$ python3 -q
>>> import numpy as np
>>> np.set_printoptions(precision=3, suppress=True, linewidth=120, legacy="1.25")
>>> def rnd(a):
...     return np.round(a, 3) + 0
... 
>>> m1 = np.loadtxt("w.csv", delimiter=",")
>>> m1
array([[ 0.1  , -0.2  , -1.   ,  0.5  ,  1.   ,  0.3  , -0.3  , -0.1  , -1.2  , -1.6  ],
       [-0.1  , -2.6  ,  1.   ,  2.   , -0.7  ,  0.9  , -1.   , -0.6  , -0.1  , -0.3  ],
       [ 0.5  , -1.   , -0.4  ,  2.4  , -0.6  ,  0.   ,  0.5  , -1.2  ,  0.9  , -0.3  ],
       [ 0.8  ,  0.   , -0.2  , -1.   ,  1.7  ,  0.1  ,  1.5  , -0.7  ,  0.8  ,  0.4  ],
       [ 0.6  , -1.7  ,  0.3  , -0.8  , -1.   ,  1.9  , -0.5  , -0.2  , -1.8  ,  0.4  ],
       [ 0.289, -1.015, -0.476,  2.332, -0.478, -0.086,  0.575, -1.303,  0.947, -0.513],
       [-1.2  , -0.2  ,  0.7  , -0.1  , -0.4  ,  1.4  ,  3.8  , -1.4  ,  0.8  ,  1.   ],
       [ 1.4  ,  0.1  ,  1.6  , -1.2  ,  0.4  , -1.3  ,  1.2  ,  0.2  ,  0.1  ,  0.9  ],
       [ 0.6  ,  0.1  , -0.2  ,  0.2  , -0.6  ,  0.9  ,  1.7  ,  0.8  ,  0.3  ,  0.8  ],
       [-1.2  ,  2.6  ,  0.2  ,  0.4  , -1.5  ,  1.   ,  0.3  , -0.2  , -2.3  ,  1.2  ]])
>>> np.unravel_index(np.abs(m1).argmax(), m1.shape)
(6, 6)
>>> np.zeros(10, 10)
Traceback (most recent call last):
  File "<python-input-6>", line 1, in <module>
    np.zeros(10, 10)
    ~~~~~~~~^^^^^^^^
TypeError: Cannot interpret '10' as a data type
>>> np.linalg.rank(m1)
Traceback (most recent call last):
  File "<python-input-7>", line 1, in <module>
    np.linalg.rank(m1)
    ^^^^^^^^^^^^^^
AttributeError: module 'numpy.linalg' has no attribute 'rank'
>>> np.count_nonzero(m1)
98
>>> f = np.array([-3, -2, 2, 2, -2, 3, -1, 0, -1, 1])
>>> A2 = m1 + np.outer(f, np.eye(10)[0])
>>> rnd(np.linalg.det(A2) / np.linalg.det(m1)), rnd(1 + np.linalg.solve(m1, f)[0])
(-18.106, -18.106)
>>> rnd(A2)
array([[-2.9  , -0.2  , -1.   ,  0.5  ,  1.   ,  0.3  , -0.3  , -0.1  , -1.2  , -1.6  ],
       [-2.1  , -2.6  ,  1.   ,  2.   , -0.7  ,  0.9  , -1.   , -0.6  , -0.1  , -0.3  ],
       [ 2.5  , -1.   , -0.4  ,  2.4  , -0.6  ,  0.   ,  0.5  , -1.2  ,  0.9  , -0.3  ],
       [ 2.8  ,  0.   , -0.2  , -1.   ,  1.7  ,  0.1  ,  1.5  , -0.7  ,  0.8  ,  0.4  ],
       [-1.4  , -1.7  ,  0.3  , -0.8  , -1.   ,  1.9  , -0.5  , -0.2  , -1.8  ,  0.4  ],
       [ 3.289, -1.015, -0.476,  2.332, -0.478, -0.086,  0.575, -1.303,  0.947, -0.513],
       [-2.2  , -0.2  ,  0.7  , -0.1  , -0.4  ,  1.4  ,  3.8  , -1.4  ,  0.8  ,  1.   ],
       [ 1.4  ,  0.1  ,  1.6  , -1.2  ,  0.4  , -1.3  ,  1.2  ,  0.2  ,  0.1  ,  0.9  ],
       [-0.4  ,  0.1  , -0.2  ,  0.2  , -0.6  ,  0.9  ,  1.7  ,  0.8  ,  0.3  ,  0.8  ],
       [-0.2  ,  2.6  ,  0.2  ,  0.4  , -1.5  ,  1.   ,  0.3  , -0.2  , -2.3  ,  1.2  ]])
>>> np.linalg.matrix_rank(A2 - m1)
1
